$ python -q
>>> import numpy as np
>>> np.set_printoptions(precision=2, suppress=True, linewidth=100, floatmode="fixed")
>>> def rd(a):
...     return np.round(a, 2) + 0
... 
>>> F = np.loadtxt("test9.csv", delimiter=",")
>>> F
array([[ 1.60,  1.20, -1.30,  0.80,  0.80, -1.00, -6.88, -0.10, -0.80,  0.10],
       [-1.00,  0.10,  1.10,  0.10, -0.20,  1.00,  5.66, -1.90,  1.50, -1.00],
       [ 1.70, -0.10, -1.30, -0.10, -0.10,  1.00, -6.68,  0.80,  0.50,  0.60],
       [-0.70,  1.40,  0.30,  0.30,  1.50,  0.10,  1.45,  1.20,  0.80,  0.70],
       [-0.30,  0.60,  0.20,  0.00, -2.10, -1.10,  1.16,  1.10,  0.50,  1.60],
       [-1.60,  1.50,  0.60, -0.40,  1.30,  0.20,  2.67,  1.00,  1.00,  0.20],
       [ 0.50, -1.20,  0.40, -0.30,  0.50,  0.70,  2.25,  2.30,  1.40, -0.60],
       [-0.40, -1.40,  1.20, -0.70,  1.50, -1.10,  6.71, -0.10, -0.10,  2.60],
       [-2.80, -0.90, -1.10, -0.50, -0.50,  0.20, -5.05, -0.40,  0.10, -0.30],
       [-0.10,  0.70,  0.50,  1.50,  2.70,  0.00,  2.28,  0.40,  0.60,  0.10],
       [-0.30, -0.60,  0.60, -0.30, -0.70,  0.90,  2.49, -1.00, -0.30, -1.00],
       [ 0.20, -0.10,  0.30,  1.60,  0.00, -1.30,  1.31, -0.50, -0.20,  0.00],
       [-1.40,  0.90, -1.20,  0.30, -0.90,  1.90, -6.26, -1.50,  1.40,  0.40],
       [-0.50, -0.90,  1.00, -0.20, -0.50,  0.20,  4.65,  0.70,  0.10, -0.80],
       [-0.20,  1.00,  1.80, -0.20, -0.80,  1.70,  9.28, -0.10,  1.30,  0.00],
       [ 1.00, -0.60,  1.30, -0.80, -0.50, -0.90,  6.20, -0.30,  0.00,  0.50],
       [ 0.80, -0.40, -1.10,  0.40,  0.70, -0.80, -6.18,  1.30, -0.10,  1.00]])
>>> # column 6 is much longer than the rest
>>> vec = np.array([2, -1, 0, -2, -2, -2, 2, 3, 2, 3])
>>> y = F @ vec
>>> rd(np.linalg.solve(F.T @ F, F.T @ y))
array([ 2.00, -1.00,  0.00, -2.00, -2.00, -2.00,  2.00,  3.00,  2.00,  3.00])
>>> rng = np.random.default_rng(62)
>>> y = y + 0.02 * rng.normal(size=17)
>>> rd(y)
array([-14.58,   1.69,  -6.27,   3.59,  16.60,   4.03,  12.80,  21.88, -15.12,  -2.04,  -1.44,
         0.61, -19.29,  10.08,  18.06,  20.01,  -4.27])
>>> coef, *_ = np.linalg.lstsq(F, y)
>>> rd(F.T @ (y - F @ coef))
array([0.00, 0.00, 0.00, 0.00, 0.00, 0.00, 0.00, 0.00, 0.00, 0.00])
>>> coef.round()
array([ 2.00, -1.00, -0.00, -2.00, -2.00, -2.00,  2.00,  3.00,  2.00,  3.00])
>>> rd(np.linalg.norm(y - F @ coef))
np.float64(0.07)
>>> vec = np.array([0, 2, -3, -1, 2, 3, 3, 1, -3, -3])
>>> y = F @ vec
>>> coef, lr = np.zeros(10), 1 / np.linalg.norm(F, 2) ** 2
>>> for i in range(12):
...     coef -= lr * F.T @ (F @ coef - y)
...     if i % 2 == 0: print(i, round(np.linalg.norm(F @ coef - y), 2))
... 
0 18.2
2 17.04
4 16.01
6 15.07
8 14.23
10 13.46
>>> rd(np.linalg.cond(F))
np.float64(89.55)
>>> rd(coef)
array([-0.06,  0.42,  0.45, -0.02,  0.65,  0.79,  2.19,  0.03,  0.09, -1.07])
>>> other = F + rng.integers(-2, 3, (17, 9)) @ rng.integers(-2, 3, (9, 10))
>>> rd(other)
array([[  6.60,   3.20,   2.70, -11.20,   6.80,   1.00, -12.88,  -2.10,   0.20,   0.10],
       [  6.00,  -7.90,   5.10,   1.10,  -2.20,  -1.00,   8.66,  -8.90,  -7.50,  -2.00],
       [  6.70,   3.90, -10.30,   3.90,  -3.10,  -2.00,  -9.68,  -6.20,   6.50,  -4.40],
       [  1.30,   0.40,  -6.70,   3.30,  -6.50,  -6.90,   1.45,   7.20,   7.80,   0.70],
       [ -2.30,   3.60,  -0.80,  -6.00,   9.90,  10.90,   8.16,   6.10,  -4.50,  -0.40],
       [-13.60,   4.50,  -7.40,   6.60,  -8.70,  -5.80,   2.67,  -5.00,  -1.00,  -0.80],
       [  8.50,  -3.20,  -6.60,   5.70,  -4.50,  -3.30,   1.25,   4.30,   8.40,  -4.60],
       [  2.60,  -7.40,  -3.80,   3.30,  -7.50,  -8.10,   6.71,  -1.10,  -1.10,   0.60],
       [  1.20,  -1.90,  -6.10,   9.50,  -8.50,  -4.80,  -1.05,  -2.40,   3.10, -10.30],
       [-14.10,   9.70,  -1.50,  -0.50,   4.70,   4.00,   3.28,  -7.60,  -5.40,  -3.90],
       [ -4.30,  -3.60,   4.60,  -2.30,  -3.70,  -1.10,  -2.51,  -5.00,  -6.30,   2.00],
       [  0.20,   3.90,  -4.70,   2.60,   2.00,   3.70,  -1.69,   8.50,   6.80,  -8.00],
       [ -1.40,  -0.10,   1.80,  -1.70,  -2.90,  -1.10, -12.26,  -4.50,   1.40,   4.40],
       [ -0.50,  -6.90,   6.00,  -5.20,   9.50,  10.20,   7.65,  11.70,  -6.90,   8.20],
       [  4.80,  -7.00,  -1.20,   6.80,  -1.80,   3.70,  11.28,   1.90,  -3.70,   3.00],
       [ 13.00,  -3.60,  11.30, -11.80,   2.50,  -5.90,  -0.80,  -2.30,   5.00,   8.50],
       [  2.80,   6.60,  -2.10,   0.40,   7.70,   3.20,  -1.18,  -4.70,   2.90,  -4.00]])
>>> np.linalg.matrix_rank(other - F, tol=1e-8)
np.int64(9)
>>> np.abs(other - F).sum(axis=1)
array([40.00, 44.00, 49.00, 41.00, 55.00, 55.00, 46.00, 38.00, 52.00, 52.00, 36.00, 44.00, 24.00,
       66.00, 38.00, 66.00, 40.00])
